$ python -q
>>> import numpy as np
>>> from numpy import linalg as LA
>>> np.set_printoptions(precision=3, suppress=True, linewidth=200, legacy="1.25")
>>> rnd = lambda a: np.round(a, 3) + 0
>>> data = np.load("data.npy")
>>> print(data)
[[  0.531  -3.291   9.755 -12.768]
 [  4.489  -4.507   2.758  -0.627]
 [  5.314   1.113   5.904   5.39 ]
 [ -4.736  -3.811  -9.157   3.012]
 [ -5.399 -11.403   5.76  -18.871]
 [  6.939   6.85   10.811  -0.939]
 [ -8.017   9.221  -4.769 -11.766]
 [ -1.483  -6.235  -0.27   -3.575]
 [-11.119  13.402 -14.681  14.779]
 [ 11.781 -19.019  -4.773  -2.536]
 [  1.508 -16.278   2.929   2.279]
 [  7.07   -2.474   1.61    7.947]
 [  2.873  13.103  13.081  -9.622]
 [-10.933  -5.577   2.357  18.112]
 [-12.476  -2.807   9.69    0.666]
 [ -4.015   4.356   9.523  14.664]
 [ -6.557  16.493   5.133 -12.399]
 [-22.981  -5.669   5.636   4.484]
 [ -4.739  -0.3     7.677  -3.312]
 [  8.039  -5.084  -6.697  -5.447]
 [ 11.491  -4.483   9.279  -0.737]
 [-10.415   8.808   1.285   1.824]
 [ 10.18   -3.425  15.99    2.741]
 [  6.5    12.459  -2.394  -8.852]]
>>> Ac = data - data.mean(axis=0)
>>> Uu, sig, VT = LA.svd(Ac, full_matrices=False)
>>> print(rnd(np.abs(VT[-1])))
[0.293 0.088 0.943 0.128]
>>> rnd(sig)
array([49.235, 45.836, 36.489, 34.293])
>>> print(rnd(sig ** 2 / (sig ** 2).sum()))
[0.345 0.299 0.189 0.167]
>>> rnd(VT[0] * np.sign(VT[0, np.abs(VT[0]).argmax()]))
array([ 0.694, -0.47 ,  0.239, -0.49 ])
>>> print(LA.matrix_rank(Ac))
4
>>> dist = LA.norm(data[:, None] - data[None], axis=-1)
>>> np.unravel_index(dist.round(6).argmax(), dist.shape)
(4, 8)
>>> (dist + 1e9 * np.eye(24)).round(6).argmin(axis=1)
array([18,  7, 11,  7,  0,  2, 16,  1, 21, 10,  7,  2,  5, 15, 18,  2,  6, 14, 14,  1, 22, 18, 20,  6])
>>> LA.matrix_rank(dist ** 2)
6
>>> A = np.loadtxt("w.csv", delimiter=",")
>>> A
array([[5., 1., 0., 0., 0., 0., 0., 0., 0., 0., 0., 0.],
       [0., 5., 1., 0., 0., 0., 0., 0., 0., 0., 0., 0.],
       [0., 0., 5., 1., 0., 0., 0., 0., 0., 0., 0., 0.],
       [0., 0., 0., 5., 1., 0., 0., 0., 0., 0., 0., 0.],
       [0., 0., 0., 0., 5., 1., 0., 0., 0., 0., 0., 0.],
       [0., 0., 0., 0., 0., 5., 1., 0., 0., 0., 0., 0.],
       [0., 0., 0., 0., 0., 0., 5., 1., 0., 0., 0., 0.],
       [0., 0., 0., 0., 0., 0., 0., 5., 1., 0., 0., 0.],
       [0., 0., 0., 0., 0., 0., 0., 0., 5., 1., 0., 0.],
       [0., 0., 0., 0., 0., 0., 0., 0., 0., 5., 1., 0.],
       [0., 0., 0., 0., 0., 0., 0., 0., 0., 0., 5., 1.],
       [0., 0., 0., 0., 0., 0., 0., 0., 0., 0., 0., 5.]])
>>> Q, V = LA.qr(A[:, :4])[0], LA.qr(A[:, 4:])[0]
>>> sig = LA.svd(Q.T @ V, compute_uv=False)
>>> (sig > 0.9).sum()
0
>>> rnd(LA.norm(Q @ Q.T - V @ V.T, 2))
1.0
>>> A2 = A / np.sqrt((A ** 2).mean(axis=1, keepdims=True))
>>> LA.matrix_rank(A - A.mean(axis=1, keepdims=True))
11
>>> rnd(A2[6])
array([0.   , 0.   , 0.   , 0.   , 0.   , 0.   , 3.397, 0.679, 0.   , 0.   , 0.   , 0.   ])
>>> rnd(A - A.mean(axis=1, keepdims=True))
array([[ 4.5  ,  0.5  , -0.5  , -0.5  , -0.5  , -0.5  , -0.5  , -0.5  , -0.5  , -0.5  , -0.5  , -0.5  ],
       [-0.5  ,  4.5  ,  0.5  , -0.5  , -0.5  , -0.5  , -0.5  , -0.5  , -0.5  , -0.5  , -0.5  , -0.5  ],
       [-0.5  , -0.5  ,  4.5  ,  0.5  , -0.5  , -0.5  , -0.5  , -0.5  , -0.5  , -0.5  , -0.5  , -0.5  ],
       [-0.5  , -0.5  , -0.5  ,  4.5  ,  0.5  , -0.5  , -0.5  , -0.5  , -0.5  , -0.5  , -0.5  , -0.5  ],
       [-0.5  , -0.5  , -0.5  , -0.5  ,  4.5  ,  0.5  , -0.5  , -0.5  , -0.5  , -0.5  , -0.5  , -0.5  ],
       [-0.5  , -0.5  , -0.5  , -0.5  , -0.5  ,  4.5  ,  0.5  , -0.5  , -0.5  , -0.5  , -0.5  , -0.5  ],
       [-0.5  , -0.5  , -0.5  , -0.5  , -0.5  , -0.5  ,  4.5  ,  0.5  , -0.5  , -0.5  , -0.5  , -0.5  ],
       [-0.5  , -0.5  , -0.5  , -0.5  , -0.5  , -0.5  , -0.5  ,  4.5  ,  0.5  , -0.5  , -0.5  , -0.5  ],
       [-0.5  , -0.5  , -0.5  , -0.5  , -0.5  , -0.5  , -0.5  , -0.5  ,  4.5  ,  0.5  , -0.5  , -0.5  ],
       [-0.5  , -0.5  , -0.5  , -0.5  , -0.5  , -0.5  , -0.5  , -0.5  , -0.5  ,  4.5  ,  0.5  , -0.5  ],
       [-0.5  , -0.5  , -0.5  , -0.5  , -0.5  , -0.5  , -0.5  , -0.5  , -0.5  , -0.5  ,  4.5  ,  0.5  ],
       [-0.417, -0.417, -0.417, -0.417, -0.417, -0.417, -0.417, -0.417, -0.417, -0.417, -0.417,  4.583]])
>>> feats = np.loadtxt("a.csv", delimiter=",")
>>> print(feats)
[[-15.024   3.017 -17.961  -5.995  14.976 -20.99    3.02    0.017  -0.028]
 [-11.027  10.018 -11.98  -11.023   2.027  -9.98    1.018  -6.008  -5.982]
 [ -6.019   0.004  -5.994  -6.033   8.994  -8.988   0.     -2.989  -2.992]
 [-14.965  -0.026 -18.012  -4.973  18.992 -23.003   3.012   0.996   0.985]
 [-16.008   8.992 -15.966 -18.975  12.009 -18.011  -0.003 -10.972 -11.011]
 [-14.042  -0.987 -15.986  -6.973  19.983 -22.012   1.994  -0.993  -1.015]
 [-13.995   9.037 -13.956 -16.994   8.988 -14.993   0.017  -9.991 -10.007]
 [-13.011  -5.988 -15.983  -0.981  24.003 -24.027   3.019   3.956   4.004]]
>>> LA.matrix_rank(feats, rtol=0.1)
2
>>> rnd(LA.norm(feats, 2) / LA.norm(feats))
0.933
>>> LA.cond(feats) > 100
True
>>> rnd(LA.norm(feats))
98.336
>>> rnd(LA.svd(feats, compute_uv=False))
array([91.743, 34.237,  9.005,  0.07 ,  0.061,  0.051,  0.03 ,  0.006])
>>> rnd(feats.sum(axis=0))
array([-104.091,   24.067, -115.838,  -71.947,  109.972, -142.004,   12.077,  -25.984,  -26.046])
>>> print(LA.matrix_rank(feats))
8
>>> x0 = np.array([0, 0, 3, 3, 1, 3, 2, 0, 1])
>>> h1 = np.maximum(feats @ x0, 0)
>>> rnd(np.maximum(feats @ x0, 0) - np.maximum(-feats @ x0, 0))
array([-113.85 , -100.868,  -57.043, -111.963, -157.864, -111.957, -138.814,  -88.928])
>>> h1
array([0., 0., 0., 0., 0., 0., 0., 0.])
>>> feats.T @ h1
array([0., 0., 0., 0., 0., 0., 0., 0., 0.])
>>> np.maximum(feats @ (3 * x0), 0)
array([0., 0., 0., 0., 0., 0., 0., 0.])
>>> F = np.loadtxt("out4.csv", delimiter=",")
>>> F
array([[ 0., -2., -2.,  0., -2., -2.,  2.,  0., -1.,  0.],
       [ 0.,  0.,  0.,  0.,  0.,  0.,  0.,  0.,  0.,  0.],
       [ 0., -2., -2.,  0., -2., -2.,  2.,  0., -1.,  0.],
       [ 0.,  0.,  0.,  0.,  0.,  0.,  0.,  0.,  0.,  0.],
       [ 0., -4., -4.,  0., -4., -4.,  4.,  0., -2.,  0.],
       [ 0.,  0.,  0.,  0.,  0.,  0.,  0.,  0.,  0.,  0.],
       [ 0., -4., -4.,  0., -4., -4.,  4.,  0., -2.,  0.],
       [ 0., -4., -4.,  0., -4., -4.,  4.,  0., -2.,  0.],
       [ 0., -6., -6.,  0., -6., -6.,  6.,  0., -3.,  0.],
       [ 0., -2., -2.,  0., -2., -2.,  2.,  0., -1.,  0.],
       [ 0., -6., -6.,  0., -6., -6.,  6.,  0., -3.,  0.]])
>>> np.argsort(-LA.norm(F, axis=0).round(6), kind="stable")[:3]
array([1, 2, 4])
>>> LA.cond(F) > 100
True
>>> Uu, sig, VT = LA.svd(F)
>>> print(rnd(sig))
[26.325  0.     0.     0.     0.     0.     0.     0.     0.     0.   ]
>>> A2 = Uu[:, :1] @ np.diag(sig[:1]) @ VT[:1]
>>> LA.matrix_rank(A2)
1
>>> LA.matrix_rank(F, rtol=0.05)
1
>>> rnd(np.abs(F - A2).max())
0.0
>>> rnd(LA.norm(F - A2, 2)), rnd(sig[1])
(0.0, 0.0)
>>> print(rnd(LA.norm(F - A2) / LA.norm(F)))
0.0
>>> rnd(A2)
array([[ 0., -2., -2.,  0., -2., -2.,  2.,  0., -1.,  0.],
       [ 0.,  0.,  0.,  0.,  0.,  0.,  0.,  0.,  0.,  0.],
       [ 0., -2., -2.,  0., -2., -2.,  2.,  0., -1.,  0.],
       [ 0.,  0.,  0.,  0.,  0.,  0.,  0.,  0.,  0.,  0.],
       [ 0., -4., -4.,  0., -4., -4.,  4.,  0., -2.,  0.],
       [ 0.,  0.,  0.,  0.,  0.,  0.,  0.,  0.,  0.,  0.],
       [ 0., -4., -4.,  0., -4., -4.,  4.,  0., -2.,  0.],
       [ 0., -4., -4.,  0., -4., -4.,  4.,  0., -2.,  0.],
       [ 0., -6., -6.,  0., -6., -6.,  6.,  0., -3.,  0.],
       [ 0., -2., -2.,  0., -2., -2.,  2.,  0., -1.,  0.],
       [ 0., -6., -6.,  0., -6., -6.,  6.,  0., -3.,  0.]])
>>> f = np.array([2, 2])
>>> print(np.convolve(F[10], f))
[  0. -12. -24. -12. -12. -24.   0.  12.  -6.  -6.   0.]
>>> np.correlate(F[10], F[4], "full")
array([  0.,   0.,  12.,  12., -24.,  12.,  60., -12.,  24., 126.,  24., -12.,  60.,  12., -24.,  12.,  12.,   0.,   0.])
>>> np.cross(F[10, :3], F[4, :3])
array([0., 0., 0.])
>>> np.array([np.convolve(row, f, "same") for row in F])
array([[  0.,  -4.,  -8.,  -4.,  -4.,  -8.,   0.,   4.,  -2.,  -2.],
       [  0.,   0.,   0.,   0.,   0.,   0.,   0.,   0.,   0.,   0.],
       [  0.,  -4.,  -8.,  -4.,  -4.,  -8.,   0.,   4.,  -2.,  -2.],
       [  0.,   0.,   0.,   0.,   0.,   0.,   0.,   0.,   0.,   0.],
       [  0.,  -8., -16.,  -8.,  -8., -16.,   0.,   8.,  -4.,  -4.],
       [  0.,   0.,   0.,   0.,   0.,   0.,   0.,   0.,   0.,   0.],
       [  0.,  -8., -16.,  -8.,  -8., -16.,   0.,   8.,  -4.,  -4.],
       [  0.,  -8., -16.,  -8.,  -8., -16.,   0.,   8.,  -4.,  -4.],
       [  0., -12., -24., -12., -12., -24.,   0.,  12.,  -6.,  -6.],
       [  0.,  -4.,  -8.,  -4.,  -4.,  -8.,   0.,   4.,  -2.,  -2.],
       [  0., -12., -24., -12., -12., -24.,   0.,  12.,  -6.,  -6.]])
>>> rnd(LA.matrix_power(A, 2))
array([[25., 10.,  1.,  0.,  0.,  0.,  0.,  0.,  0.,  0.,  0.,  0.],
       [ 0., 25., 10.,  1.,  0.,  0.,  0.,  0.,  0.,  0.,  0.,  0.],
       [ 0.,  0., 25., 10.,  1.,  0.,  0.,  0.,  0.,  0.,  0.,  0.],
       [ 0.,  0.,  0., 25., 10.,  1.,  0.,  0.,  0.,  0.,  0.,  0.],
       [ 0.,  0.,  0.,  0., 25., 10.,  1.,  0.,  0.,  0.,  0.,  0.],
       [ 0.,  0.,  0.,  0.,  0., 25., 10.,  1.,  0.,  0.,  0.,  0.],
       [ 0.,  0.,  0.,  0.,  0.,  0., 25., 10.,  1.,  0.,  0.,  0.],
       [ 0.,  0.,  0.,  0.,  0.,  0.,  0., 25., 10.,  1.,  0.,  0.],
       [ 0.,  0.,  0.,  0.,  0.,  0.,  0.,  0., 25., 10.,  1.,  0.],
       [ 0.,  0.,  0.,  0.,  0.,  0.,  0.,  0.,  0., 25., 10.,  1.],
       [ 0.,  0.,  0.,  0.,  0.,  0.,  0.,  0.,  0.,  0., 25., 10.],
       [ 0.,  0.,  0.,  0.,  0.,  0.,  0.,  0.,  0.,  0.,  0., 25.]])
>>> print(rnd(np.abs(LA.eigvals(A)).max()))
5.0
>>> np.trace(A)
60.0
>>> print(rnd(np.sort(np.abs(LA.eigvals(A)))))
[5. 5. 5. 5. 5. 5. 5. 5. 5. 5. 5. 5.]
>>> np.allclose(A @ A.T, A.T @ A)
False
>>> E = np.load("x.npy")
>>> rnd(E)
array([[ 1.   ,  0.   ,  0.   ,  0.   ,  0.   ],
       [ 0.   ,  0.309,  0.951,  0.   ,  0.   ],
       [ 0.   , -0.951,  0.309,  0.   ,  0.   ],
       [ 0.   ,  0.   ,  0.   ,  1.   ,  0.   ],
       [ 0.   ,  0.   ,  0.   ,  0.   ,  1.   ]])
>>> print(rnd(np.einsum("ij,ji->", E, E)))
1.382
>>> rnd(LA.det(E.T))
1.0
>>> rnd(np.einsum("ii->", E))
3.618
>>> rnd(LA.eigvals(E).sum().real)
3.618
